$ ipython --no-banner

In [1]: import numpy as np

In [2]: from numpy import linalg as LA

In [3]: np.set_printoptions(precision=2, suppress=True, linewidth=120, floatmode="fixed")

In [4]: def tidy(a):
   ...:     return np.round(a, 2) + 0
   ...: 

In [5]: arr = np.loadtxt("dump.csv", delimiter=",")

In [6]: print(tidy(arr))
[[-2.13 -0.47  0.61]
 [-0.47 -3.41  1.10]
 [ 0.61  1.10 -0.46]]

In [7]: print(tidy(np.trace(LA.pinv(arr) @ arr)))
2.0

In [8]: print(np.abs(np.diag(LA.qr(arr)[1])) > 1e-9)
[ True  True False]

In [9]: print(tidy(arr @ LA.pinv(arr) @ arr))
[[-2.13 -0.47  0.61]
 [-0.47 -3.41  1.10]
 [ 0.61  1.10 -0.46]]

In [10]: left, sig, vt = LA.svd(arr)

In [11]: evecs = vt[:(sig > 1e-8).sum()]

In [12]: rng = np.random.default_rng(65)

In [13]: x0 = arr[2] + -1 * arr[1] + rng.integers(2) * np.eye(3)[2]

In [14]: print(tidy(x0))
[ 1.08  4.51 -1.56]

In [15]: print(tidy(evecs.T @ evecs))
[[ 0.96 -0.06 -0.19]
 [-0.06  0.92 -0.26]
 [-0.19 -0.26  0.12]]

In [16]: rk = LA.matrix_rank(arr)

In [17]: print(rk)
2

In [18]: null = LA.svd(arr)[2][rk:].T

In [19]: print([int(LA.matrix_rank(np.delete(arr, i, axis=0))) for i in range(3)])
[2, 2, 2]

In [20]: print(tidy(null[:, 0] / null[np.abs(null[:, 0]).round(6).argmax(), 0]))
[0.22 0.29 1.00]

In [21]: print([int(LA.matrix_rank(arr[:, :j + 1])) for j in range(3)])
[1, 2, 2]

In [22]: print(np.allclose(arr @ null, 0))
True

In [23]: print(LA.matrix_rank(arr.T @ arr), LA.matrix_rank(arr @ arr.T))
2 2

In [24]: left, sig, vt = LA.svd(arr)

In [25]: print(tidy(sig))
[4.00 2.00 0.00]

In [26]: Y = left[:, :2] @ np.diag(sig[:2]) @ vt[:2]

In [27]: print(LA.matrix_rank(Y))
2

In [28]: print(tidy(Y))
[[-2.13 -0.47  0.61]
 [-0.47 -3.41  1.10]
 [ 0.61  1.10 -0.46]]

In [29]: X = np.load("run0.npy")

In [30]: print(tidy(X))
[[ 0.03 -0.67 -0.52 -0.52]
 [-0.67  0.53 -0.36 -0.36]
 [-0.52 -0.36  0.72 -0.28]
 [-0.52 -0.36 -0.28  0.72]]

In [31]: O, evecs = LA.qr(X[:, :1])[0], LA.qr(X[:, 1:])[0]

In [32]: sig = LA.svd(O.T @ evecs, compute_uv=False)

In [33]: print(tidy(sig))
[0.00]

In [34]: print((sig > 0.9).sum())
0
